$ python -q
>>> import numpy as np
>>> import numpy.linalg as la
>>> np.set_printoptions(suppress=True, linewidth=200)
>>> W0 = np.load("m.npy")
>>> W0
array([[  1,  -4,  16, -64],
       [  1,  -3,   9, -27],
       [  1,  -2,   4,  -8],
       [  1,  -1,   1,  -1],
       [  1,   0,   0,   0],
       [  1,   1,   1,   1]])
>>> # column 3 is much longer than the rest
>>> t3 = np.stack([W0, 5 * W0, W0[::-1]])
>>> np.einsum("bij,cij->bc", t3, t3)
array([[  5283,  26415,    -70],
       [ 26415, 132075,   -350],
       [   -70,   -350,   5283]])
>>> t3.shape
(3, 6, 4)
>>> C2 = W0.T @ W0
>>> np.round(la.eigvalsh(C2)[::-1], 2)
array([5264.68,   14.23,    2.93,    1.16])
>>> la.matrix_rank(C2)
np.int64(4)
>>> np.diag(C2)
array([   6,   31,  355, 4891])
>>> round(np.log10(la.cond(W0)))
2
>>> np.round(la.norm(W0, 2) / la.norm(W0), 2)
np.float64(1.0)
>>> rng = np.random.default_rng(811)
>>> idx = rng.permutation(4)
>>> out = W0[:, idx] * rng.choice([-1, 1], 4)
>>> out
array([[-16,  64,   1,  -4],
       [ -9,  27,   1,  -3],
       [ -4,   8,   1,  -2],
       [ -1,   1,   1,  -1],
       [  0,   0,   1,   0],
       [ -1,  -1,   1,   1]])
>>> left, _, Vt = la.svd(W0.T @ out)
>>> np.round(la.lstsq(W0, out)[0], 2) + 0
array([[ 0.,  0.,  1.,  0.],
       [ 0.,  0.,  0.,  1.],
       [-1.,  0.,  0.,  0.],
       [ 0., -1.,  0.,  0.]])
>>> m1 = np.array([[4, -18, 4, -14, -16, 6],
...     [-18, 82, -24, 71, 72, -20],
...     [4, -24, 40, -62, -16, -36],
...     [-14, 71, -62, 113, 56, 35],
...     [-16, 72, -16, 56, 64, -24],
...     [6, -20, -36, 35, -24, 58]])
>>> m1
array([[  4, -18,   4, -14, -16,   6],
       [-18,  82, -24,  71,  72, -20],
       [  4, -24,  40, -62, -16, -36],
       [-14,  71, -62, 113,  56,  35],
       [-16,  72, -16,  56,  64, -24],
       [  6, -20, -36,  35, -24,  58]])
>>> [round(float(x), 2) for x in la.svd(m1, compute_uv=False)[:3]]
[244.27, 116.73, 0.0]
>>> la.matrix_rank(m1, rtol=0.1)
np.int64(2)
>>> np.argsort(-la.norm(m1, axis=0).round(6), kind="stable")[:3]
array([3, 1, 4])
>>> la.cond(m1) > 100
np.True_
>>> idx = rng.permutation(6)
>>> idx
array([0, 5, 1, 4, 3, 2])
>>> out = m1[idx][:, idx]
>>> np.allclose(out, m1)
False
>>> np.diag(out)
array([  4,  58,  82,  64, 113,  40])
>>> np.trace(out)
np.int64(361)
>>> J = np.loadtxt("test17.csv", delimiter=",")
>>> J
array([[5.3, 2. , 5. , 4. , 0. , 0. , 2. , 3. , 0. ],
       [0. , 1.3, 0. , 0. , 5. , 4. , 4. , 3. , 3. ],
       [2. , 4. , 5.3, 4. , 0. , 5. , 3. , 1. , 1. ],
       [1. , 2. , 4. , 2.3, 5. , 2. , 5. , 4. , 2. ],
       [3. , 1. , 1. , 0. , 4.3, 5. , 5. , 3. , 5. ],
       [3. , 0. , 0. , 5. , 4. , 5.3, 4. , 5. , 2. ],
       [1. , 5. , 5. , 3. , 0. , 2. , 0.3, 5. , 5. ],
       [2. , 3. , 0. , 4. , 1. , 3. , 3. , 2.3, 0. ],
       [5. , 2. , 5. , 4. , 0. , 0. , 2. , 3. , 0.3]])
>>> r = la.matrix_rank(m1)
>>> r
np.int64(2)
>>> N = la.svd(m1)[2][r:].T
>>> np.allclose(m1 @ N, 0)
True
>>> [int(la.matrix_rank(np.delete(m1, i, axis=0))) for i in range(6)]
[2, 2, 2, 2, 2, 2]
>>> N.shape
(6, 4)
>>> la.matrix_rank(m1.T @ m1), la.matrix_rank(m1 @ m1.T)
(np.int64(2), np.int64(2))
>>> la.cond(J) > 100
np.True_
>>> round(float(la.norm(J, 2) / la.norm(J)), 2)
0.84
>>> la.matrix_rank(J, rtol=0.1)
np.int64(6)
>>> np.argsort(-la.norm(J, axis=0).round(6), kind="stable")[:3]
array([2, 5, 7])
>>> F = np.load("block9.npy")
>>> F
array([[-2, -1,  0],
       [ 1,  2,  3],
       [ 4,  5,  6],
       [ 7,  8,  9],
       [10, 11, 12],
       [13, 14, 15],
       [16, 17, 18],
       [19, 20, 21],
       [22, 23, 24]])
>>> f, g = F[0], F[6]
>>> f @ f
np.int64(5)
>>> f @ g
np.int64(-49)
>>> pr = (f @ g) / (f @ f) * f
>>> np.round(la.norm(f + g) ** 2 + la.norm(f - g) ** 2, 2)
np.float64(1748.0)
>>> la.matrix_rank(np.outer(f, g))
np.int64(1)
>>> arr = np.cumsum(np.array([[1, 5, 1, 0, 0, 1, 0],
...     [2, 2, 3, 1, 2, 0, 0],
...     [0, 3, 4, 3, 4, 3, 5],
...     [4, 1, 2, 3, 4, 5, 3],
...     [0, 1, 1, 3, 0, 2, 4],
...     [2, 1, 3, 2, 1, 1, 1],
...     [4, 3, 3, 4, 4, 3, 2],
...     [0, 2, 3, 4, 1, 0, 2],
...     [0, 0, 1, 5, 0, 2, 4],
...     [4, 2, 0, 1, 5, 3, 0],
...     [5, 2, 5, 3, 5, 0, 0],
...     [3, 0, 4, 5, 3, 3, 5],
...     [4, 2, 1, 4, 2, 4, 1],
...     [5, 2, 1, 1, 4, 3, 3],
...     [3, 0, 3, 1, 0, 5, 4],
...     [3, 0, 4, 0, 0, 1, 3],
...     [4, 1, 3, 2, 4, 1, 1],
...     [5, 1, 4, 1, 0, 0, 4],
...     [2, 0, 2, 0, 5, 2, 1]]), axis=0)
>>> arr
array([[ 1,  5,  1,  0,  0,  1,  0],
       [ 3,  7,  4,  1,  2,  1,  0],
       [ 3, 10,  8,  4,  6,  4,  5],
       [ 7, 11, 10,  7, 10,  9,  8],
       [ 7, 12, 11, 10, 10, 11, 12],
       [ 9, 13, 14, 12, 11, 12, 13],
       [13, 16, 17, 16, 15, 15, 15],
       [13, 18, 20, 20, 16, 15, 17],
       [13, 18, 21, 25, 16, 17, 21],
       [17, 20, 21, 26, 21, 20, 21],
       [22, 22, 26, 29, 26, 20, 21],
       [25, 22, 30, 34, 29, 23, 26],
       [29, 24, 31, 38, 31, 27, 27],
       [34, 26, 32, 39, 35, 30, 30],
       [37, 26, 35, 40, 35, 35, 34],
       [40, 26, 39, 40, 35, 36, 37],
       [44, 27, 42, 42, 39, 37, 38],
       [49, 28, 46, 43, 39, 37, 42],
       [51, 28, 48, 43, 44, 39, 43]])
>>> C2 = arr.T @ arr
>>> C2
array([[14007,  9954, 14135, 14621, 13183, 12198, 12894],
       [ 9954,  7781, 10465, 10920,  9744,  9002,  9509],
       [14135, 10465, 14560, 15093, 13533, 12512, 13259],
       [14621, 10920, 15093, 15891, 14124, 13039, 13783],
       [13183,  9744, 13533, 14124, 12670, 11676, 12331],
       [12198,  9002, 12512, 13039, 11676, 10841, 11443],
       [12894,  9509, 13259, 13783, 12331, 11443, 12126]])
>>> np.trace(C2), (arr ** 2).sum()
(np.int64(87876), np.int64(87876))
>>> np.allclose(C2, C2.T)
True
